$ ipython --no-banner

In [1]: import numpy as np

In [2]: import numpy.linalg as la

In [3]: np.set_printoptions(suppress=True, linewidth=160)

In [4]: rd = lambda a: np.round(a, 2) + 0

In [5]: feats = np.loadtxt("case1.csv", delimiter=",")

In [6]: feats
Out[6]: 
array([[-0.01, -1.1 ,  0.  , -0.7 ],
       [ 0.31, -0.4 , -0.3 , -0.9 ],
       [ 0.41,  1.4 , -0.4 , -0.1 ],
       [-0.94, -0.9 ,  0.9 ,  0.3 ],
       [-0.31, -0.6 ,  0.3 ,  0.2 ],
       [ 0.93,  1.9 , -0.9 , -0.9 ],
       [-1.63, -1.1 ,  1.7 , -1.9 ],
       [-0.15,  1.7 ,  0.2 ,  0.  ],
       [-0.2 , -2.  ,  0.2 ,  1.5 ],
       [ 0.26,  0.7 , -0.3 , -0.8 ],
       [-0.53,  0.8 ,  0.4 , -1.4 ],
       [ 1.35,  0.8 , -1.4 ,  0.7 ],
       [-0.78,  0.  ,  0.8 ,  1.6 ],
       [-0.3 , -0.4 ,  0.3 , -0.6 ],
       [-1.24, -0.1 ,  1.2 ,  0.2 ]])

In [7]: A2 = feats / la.norm(feats, axis=1, keepdims=True)

In [8]: gram = A2 @ A2.T

In [9]: rd(la.norm(A2, axis=1))
Out[9]: array([1., 1., 1., 1., 1., 1., 1., 1., 1., 1., 1., 1., 1., 1., 1.])

In [10]: np.argwhere(np.triu(np.abs(gram) > 0.95, 1))
Out[10]: 
array([[ 2,  4],
       [ 4,  5],
       [ 6, 11],
       [ 6, 13]])

In [11]: z = feats[:, 2] > np.median(feats[:, 2])

In [12]: u = feats[z].mean(axis=0) - feats[~z].mean(axis=0)

In [13]: z.astype(int)
Out[13]: array([0, 0, 0, 1, 1, 0, 1, 0, 0, 0, 1, 0, 1, 1, 1])

In [14]: rd((((feats - feats.mean(axis=0)) @ u > 0) == z).mean())
Out[14]: np.float64(0.87)

In [15]: P = feats @ la.solve(feats.T @ feats, feats.T)

In [16]: np.allclose(P @ P, P)
Out[16]: True

In [17]: rd(P @ feats[:, 0])
Out[17]: array([-0.01,  0.31,  0.41, -0.94, -0.31,  0.93, -1.63, -0.15, -0.2 ,  0.26, -0.53,  1.35, -0.78, -0.3 , -1.24])

In [18]: gram = np.cov(feats, rowvar=False)

In [19]: rd(np.polyfit(feats[:, 1], feats[:, 3], 1))
Out[19]: array([-0.15, -0.18])

In [20]: gram.shape
Out[20]: (4, 4)

In [21]: rd(gram)
Out[21]: 
array([[ 0.62,  0.46, -0.62,  0.07],
       [ 0.46,  1.29, -0.46, -0.2 ],
       [-0.62, -0.46,  0.63, -0.07],
       [ 0.07, -0.2 , -0.07,  0.97]])

In [22]: rd(la.eigvalsh(gram)[::-1])
Out[22]: array([1.93, 1.06, 0.53, 0.  ])

In [23]: F = np.load("run2.npy")

In [24]: F
Out[24]: 
array([[5, 8, 0, 0, 0, 0],
       [6, 3, 0, 0, 0, 0],
       [5, 2, 0, 0, 0, 0],
       [0, 0, 5, 8, 0, 0],
       [0, 0, 6, 3, 0, 0],
       [0, 0, 5, 2, 0, 0],
       [0, 0, 0, 0, 5, 8],
       [0, 0, 0, 0, 6, 3],
       [0, 0, 0, 0, 5, 2]])

In [25]: u = np.array([-3, 3])

In [26]: np.cross(F[1, :3], F[0, :3])
Out[26]: array([ 0,  0, 33])

In [27]: np.array([np.convolve(row, u, "same") for row in F])
Out[27]: 
array([[-15,  -9,  24,   0,   0,   0],
       [-18,   9,   9,   0,   0,   0],
       [-15,   9,   6,   0,   0,   0],
       [  0,   0, -15,  -9,  24,   0],
       [  0,   0, -18,   9,   9,   0],
       [  0,   0, -15,   9,   6,   0],
       [  0,   0,   0,   0, -15,  -9],
       [  0,   0,   0,   0, -18,   9],
       [  0,   0,   0,   0, -15,   9]])

In [28]: np.convolve(F[1], u)
Out[28]: array([-18,   9,   9,   0,   0,   0,   0])

In [29]: np.polyval(u, F[1])
Out[29]: array([-15,  -6,   3,   3,   3,   3])

In [30]: vec = np.array([1, 5, 1, -3, -2, -1])

In [31]: rhs = F @ vec

In [32]: rd(la.solve(F.T @ F, F.T @ rhs))
Out[32]: array([ 1.,  5.,  1., -3., -2., -1.])

In [33]: rd(la.lstsq(F, rhs)[0])
Out[33]: array([ 1.,  5.,  1., -3., -2., -1.])

In [34]: rng = np.random.default_rng(16039)

In [35]: rhs = rhs + 0.3 * rng.normal(size=9)

In [36]: rd(rhs)
Out[36]: array([ 45.49,  21.27,  15.18, -19.71,  -3.27,  -1.06, -17.99, -15.39, -12.24])

In [37]: c, *_ = la.lstsq(F, rhs)

In [38]: rd(c)
Out[38]: array([ 1.02,  5.05,  1.01, -3.1 , -2.08, -0.95])

In [39]: rd(la.norm(rhs - F @ c))
Out[39]: np.float64(0.12)

In [40]: rd(F.T @ (rhs - F @ c))
Out[40]: array([0., 0., 0., 0., 0., 0.])

In [41]: A2 = F / la.norm(F, axis=1, keepdims=True)

In [42]: gram = A2 @ A2.T

In [43]: (gram - 2 * np.eye(9)).round(6).argmax(axis=1)
Out[43]: array([1, 2, 1, 4, 5, 4, 7, 8, 7])

In [44]: rd(gram[8])
Out[44]: array([0.  , 0.  , 0.  , 0.  , 0.  , 0.  , 0.81, 1.  , 1.  ])

In [45]: (np.abs(gram) > 0.9).astype(int)
Out[45]: 
array([[1, 0, 0, 0, 0, 0, 0, 0, 0],
       [0, 1, 1, 0, 0, 0, 0, 0, 0],
       [0, 1, 1, 0, 0, 0, 0, 0, 0],
       [0, 0, 0, 1, 0, 0, 0, 0, 0],
       [0, 0, 0, 0, 1, 1, 0, 0, 0],
       [0, 0, 0, 0, 1, 1, 0, 0, 0],
       [0, 0, 0, 0, 0, 0, 1, 0, 0],
       [0, 0, 0, 0, 0, 0, 0, 1, 1],
       [0, 0, 0, 0, 0, 0, 0, 1, 1]])

In [46]: rd(la.norm(A2, axis=1))
Out[46]: array([1., 1., 1., 1., 1., 1., 1., 1., 1.])

In [47]: E = np.load("arr.npy")

In [48]: E
Out[48]: 
array([[6., 5., 5., 0., 0., 5.],
       [5., 6., 5., 0., 0., 5.],
       [5., 5., 6., 0., 0., 5.],
       [0., 0., 0., 6., 5., 0.],
       [0., 0., 0., 5., 6., 0.],
       [5., 5., 5., 0., 0., 6.]])

In [49]: z = rng.permutation(6)

In [50]: z
Out[50]: array([4, 2, 3, 1, 0, 5])

In [51]: A2 = E[z][:, z]

In [52]: A2
Out[52]: 
array([[6., 0., 5., 0., 0., 0.],
       [0., 6., 0., 5., 5., 5.],
       [5., 0., 6., 0., 0., 0.],
       [0., 5., 0., 6., 5., 5.],
       [0., 5., 0., 5., 6., 5.],
       [0., 5., 0., 5., 5., 6.]])

In [53]: np.diag(A2)
Out[53]: array([6., 6., 6., 6., 6., 6.])

In [54]: def softmax(z):
    ...:     e = np.exp(z - z.max(axis=-1, keepdims=True))
    ...:     return e / e.sum(axis=-1, keepdims=True)
    ...: 

In [55]: rd(softmax(10 * A2[2]))
Out[55]: array([0., 0., 1., 0., 0., 0.])

In [56]: rd(softmax(A2).sum(axis=1))
Out[56]: array([1., 1., 1., 1., 1., 1.])

In [57]: rd(softmax(A2[2]))
Out[57]: array([0.27, 0.  , 0.73, 0.  , 0.  , 0.  ])

In [58]: scores = A2 @ A2.T / np.sqrt(6)

In [59]: rd(softmax(scores))
Out[59]: 
array([[0.6 , 0.  , 0.4 , 0.  , 0.  , 0.  ],
       [0.  , 0.33, 0.  , 0.22, 0.22, 0.22],
       [0.4 , 0.  , 0.6 , 0.  , 0.  , 0.  ],
       [0.  , 0.22, 0.  , 0.33, 0.22, 0.22],
       [0.  , 0.22, 0.  , 0.22, 0.33, 0.22],
       [0.  , 0.22, 0.  , 0.22, 0.22, 0.33]])

In [60]: rd(softmax(scores + np.triu(np.full(scores.shape, -np.inf), 1)))
Out[60]: 
array([[1.  , 0.  , 0.  , 0.  , 0.  , 0.  ],
       [0.  , 1.  , 0.  , 0.  , 0.  , 0.  ],
       [0.4 , 0.  , 0.6 , 0.  , 0.  , 0.  ],
       [0.  , 0.4 , 0.  , 0.6 , 0.  , 0.  ],
       [0.  , 0.29, 0.  , 0.29, 0.43, 0.  ],
       [0.  , 0.22, 0.  , 0.22, 0.22, 0.33]])

In [61]: rd(la.norm(E, 1)), rd(la.norm(E, np.inf))
Out[61]: (np.float64(21.0), np.float64(21.0))

In [62]: rd(la.norm(E, 2))
Out[62]: np.float64(21.0)

In [63]: rd(la.norm(E) ** 2 / la.norm(E, 2) ** 2)
Out[63]: np.float64(1.28)

In [64]: A2 = E / la.norm(E, axis=1, keepdims=True)

In [65]: gram = A2 @ A2.T

In [66]: rd(gram)
Out[66]: 
array([[1.  , 0.99, 0.99, 0.  , 0.  , 0.99],
       [0.99, 1.  , 0.99, 0.  , 0.  , 0.99],
       [0.99, 0.99, 1.  , 0.  , 0.  , 0.99],
       [0.  , 0.  , 0.  , 1.  , 0.98, 0.  ],
       [0.  , 0.  , 0.  , 0.98, 1.  , 0.  ],
       [0.99, 0.99, 0.99, 0.  , 0.  , 1.  ]])

In [67]: rd(la.norm(A2, axis=1))
Out[67]: array([1., 1., 1., 1., 1., 1.])

In [68]: np.degrees(np.arccos(np.clip(gram[0, 4], -1, 1)))
Out[68]: np.float64(90.0)

In [69]: arr = rng.normal(size=(19, 9)) + 5 * np.array([1, 0, 1, 2, 2, 0, 3, 0, -1])

In [70]: rd(arr)
Out[70]: 
array([[ 5.69, -0.18,  4.42,  8.99,  9.95, -0.96, 16.21, -3.03, -6.03],
       [ 6.51, -0.36,  4.66, 10.84,  9.36, -0.97, 13.41, -0.76, -6.45],
       [ 4.14, -1.52,  5.19, 10.79, 11.13, -1.28, 15.97,  1.68, -4.89],
       [ 5.13,  1.22,  4.21, 10.91, 10.11, -0.31, 14.91, -0.82, -4.74],
       [ 4.24, -0.72,  4.92,  9.69,  9.13, -0.07, 15.89, -1.94, -4.41],
       [ 4.27,  1.21,  4.88,  8.41,  9.53, -1.54, 15.14, -0.77, -4.03],
       [ 5.37,  0.62,  5.5 , 10.83, 12.25,  0.9 , 16.12, -0.49, -3.91],
       [ 6.06, -1.11,  4.12, 10.22,  9.6 , -1.17, 13.88, -1.18, -4.56],
       [ 4.47, -0.87,  4.69,  8.21,  9.44, -0.72, 16.23,  0.98, -3.99],
       [ 4.18,  1.34,  5.43, 10.16,  8.56,  0.28, 15.16, -1.16, -4.9 ],
       [ 4.05,  0.84,  5.6 ,  9.5 ,  9.14,  0.17, 16.19,  0.33, -3.36],
       [ 5.17, -0.67,  5.22, 11.22, 11.11,  0.91, 14.99, -1.33, -3.74],
       [ 4.07, -1.23,  5.83,  8.57,  8.92, -1.08, 17.81,  0.13, -4.59],
       [ 4.2 , -0.43,  3.57,  8.57,  9.55, -0.1 , 15.14,  2.02, -4.2 ],
       [ 6.38,  0.37,  3.41, 10.89,  8.41, -0.68, 15.25, -0.31, -5.44],
       [ 5.53,  0.03,  6.13,  8.83, 10.2 , -0.98, 15.4 ,  0.01, -3.93],
       [ 6.14, -1.48,  5.39, 11.07, 11.01,  1.09, 15.72,  1.12, -5.25],
       [ 5.35, -1.  ,  4.92, 10.68, 11.56, -0.2 , 15.56, -0.07, -5.16],
       [ 3.67,  1.53,  3.85, 10.83, 10.35,  0.93, 14.66,  0.64, -6.  ]])

In [71]: gram = np.cov(arr, rowvar=False)

In [72]: rd(arr.std(axis=0))
Out[72]: array([0.88, 0.98, 0.74, 1.03, 1.02, 0.81, 0.93, 1.21, 0.82])

In [73]: rd(la.eigvalsh(gram)[::-1])
Out[73]: array([2.3 , 1.95, 1.26, 1.23, 0.54, 0.41, 0.32, 0.28, 0.2 ])

In [74]: rd(np.median(arr, axis=0))
Out[74]: array([ 5.13, -0.36,  4.92, 10.22,  9.6 , -0.31, 15.4 , -0.31, -4.59])

In [75]: U, sigma, vt = la.svd(arr, full_matrices=False)

In [76]: U.shape, sigma.shape, vt.shape
Out[76]: ((19, 9), (9,), (9, 9))

In [77]: (sigma > 1e-8).sum()
Out[77]: np.int64(9)

In [78]: rd(np.abs(vt[0]))
Out[78]: array([0.22, 0.01, 0.21, 0.44, 0.44, 0.01, 0.69, 0.01, 0.21])

In [79]: rd(np.sqrt((sigma ** 2).sum())), rd(la.norm(arr))
Out[79]: (np.float64(99.01), np.float64(99.01))

In [80]: rd(sigma / sigma[0])
Out[80]: array([1.  , 0.07, 0.06, 0.05, 0.04, 0.03, 0.03, 0.02, 0.02])

In [81]: rd(sigma)
Out[81]: array([98.33,  6.41,  5.54,  4.74,  4.08,  2.86,  2.64,  2.28,  2.04])

In [82]: rd(U.T @ arr @ vt.T)
Out[82]: 
array([[98.33,  0.  ,  0.  ,  0.  ,  0.  ,  0.  ,  0.  ,  0.  ,  0.  ],
       [ 0.  ,  6.41,  0.  ,  0.  ,  0.  ,  0.  ,  0.  ,  0.  ,  0.  ],
       [ 0.  ,  0.  ,  5.54,  0.  ,  0.  ,  0.  ,  0.  ,  0.  ,  0.  ],
       [ 0.  ,  0.  ,  0.  ,  4.74,  0.  ,  0.  ,  0.  ,  0.  ,  0.  ],
       [ 0.  ,  0.  ,  0.  ,  0.  ,  4.08,  0.  ,  0.  ,  0.  ,  0.  ],
       [ 0.  ,  0.  ,  0.  ,  0.  ,  0.  ,  2.86,  0.  ,  0.  ,  0.  ],
       [ 0.  ,  0.  ,  0.  ,  0.  ,  0.  ,  0.  ,  2.64,  0.  ,  0.  ],
       [ 0.  ,  0.  ,  0.  ,  0.  ,  0.  ,  0.  ,  0.  ,  2.28,  0.  ],
       [ 0.  ,  0.  ,  0.  ,  0.  ,  0.  ,  0.  ,  0.  ,  0.  ,  2.04]])

In [83]: Xc = arr - arr.mean(axis=0)

In [84]: evecs = la.svd(Xc)[2][:1]

In [85]: A2 = Xc - Xc @ evecs.T @ evecs

In [86]: rd(np.diag(evecs.T @ evecs))
Out[86]: array([0.16, 0.01, 0.03, 0.29, 0.03, 0.02, 0.19, 0.16, 0.11])

In [87]: rd(np.cov(Xc @ evecs.T, rowvar=False))
Out[87]: np.float64(2.3)

In [88]: rd(A2.std(axis=0))
Out[88]: array([0.64, 0.97, 0.69, 0.64, 0.99, 0.79, 0.66, 1.07, 0.67])

In [89]: mat = np.load("m.npy")

In [90]: mat
Out[90]: 
array([[-11.87,  -4.93,   2.09,  27.4 ,  -3.45,  -1.8 ],
       [  6.45,   0.66,  -3.59,   5.83,  -5.28,  -5.24],
       [ -5.51,   8.99, -17.01,  31.51,  11.83, -24.34],
       [ -9.17,   4.4 ,   2.01, -24.81,  -2.26, -12.12],
       [ 22.81, -38.81, -14.68,  17.42,   6.71,   0.59],
       [  0.21,  -1.54,  -4.2 ,   9.19,  12.42,   2.86],
       [  3.23, -13.04,   0.98,  15.05,   1.89,  26.71],
       [  7.62,  13.47,  -8.27,   8.59,  25.8 ,  -2.56],
       [-39.63, -18.04,  11.75, -12.2 ,  13.06,   0.2 ],
       [-28.4 ,  15.84,  38.72,  11.73,  11.11,  -9.59],
       [  0.18,  13.93,   2.08,  -5.47,  -3.78,   3.95],
       [-18.08,  -1.63,  10.2 ,   1.32, -23.89, -16.88],
       [ -2.07,   8.35,  15.31, -35.28,  16.54,   7.54],
       [ -3.75,   0.72,  50.11,  -8.41,  -8.82, -18.34],
       [  7.02,  -9.49,   9.04, -20.89,  -6.18, -12.11],
       [-37.4 ,   7.92,  -2.69,  -5.79,  -6.57,  16.25],
       [  5.45,  13.02,  19.33, -22.87, -14.28,  -0.5 ],
       [  9.12,  -3.71,  35.2 , -19.12, -10.83,  28.32],
       [-17.73,  13.62,  11.83,  20.38,   7.36, -17.56],
       [ 14.36,  11.36,  -7.  , -34.42,   1.82,  33.5 ],
       [  9.51,   3.59,   5.9 ,  18.08, -27.75,   1.05],
       [ -8.38,  13.77, -12.26,   8.24,   8.6 ,   5.62],
       [ 32.65,   4.15, -10.73, -12.03,   9.52,   5.4 ],
       [ -5.03,  32.36, -12.48, -23.8 ,  27.64,   2.08],
       [ -0.87,  19.44,  21.89,  -0.93, -11.72, -14.7 ],
       [ 15.9 ,   6.47, -26.39,  28.45,  -9.59, -35.17],
       [  8.71,   7.34,  -7.87,  17.53,  25.41,   8.72],
       [ -3.14,  -2.41,   9.6 ,   8.02,  13.52, -22.26],
       [ -6.65,  -0.31,  32.36,  -8.41,   5.3 ,  -4.4 ],
       [ -8.36,  -2.23,  12.84, -15.84,  -4.71,  -3.79],
       [  5.93,  -5.53,  13.73, -11.44,   0.61,   4.39],
       [ 12.54,   2.66,  18.64,  -2.86, -15.56,   0.48],
       [ 27.28,  27.89, -10.67,  -7.18,  -3.71, -48.58],
       [ 10.5 ,   4.13,  19.37,   8.55, -30.64, -37.57],
       [ 11.45,  -7.63,   5.01,   0.45, -46.21,  11.93],
       [ -3.6 , -10.31,  15.71,   6.76, -22.6 ,  25.16],
       [ 24.12,   0.72,  23.16,   6.63,  -8.3 ,  11.59],
       [ -9.35, -31.1 ,  -5.34,   5.76, -14.89,  -8.11],
       [ -4.38,  17.67,   2.25,  -5.65,   5.63,   1.03],
       [-15.07,  -5.92,   1.59, -13.67,   6.13,  21.88],
       [-18.8 ,  11.31,   7.48, -17.38,  15.2 ,  31.53],
       [  9.37,   5.79,   9.73, -23.62,  26.45, -15.42],
       [ -6.31,  40.84, -19.35,  -1.87,  21.24,  -0.87],
       [ -2.01, -18.11,   8.43, -15.52,   0.82, -10.46]])

In [91]: ev, evecs = la.eigh(E)

In [92]: vec = np.array([0, 3, 0, 1, 3, 2])

In [93]: (np.sign(evecs[:, -1].round(6)) == np.sign(evecs[0, -1].round(6))).astype(int)
Out[93]: array([1, 1, 1, 0, 0, 1])

In [94]: rd(la.eigvalsh(E[1:, 1:]))
Out[94]: array([ 1.,  1.,  1., 11., 16.])

In [95]: rd(vec @ E @ vec / (vec @ vec)), rd(ev[0]), rd(ev[-1])
Out[95]: (np.float64(9.91), np.float64(1.0), np.float64(21.0))
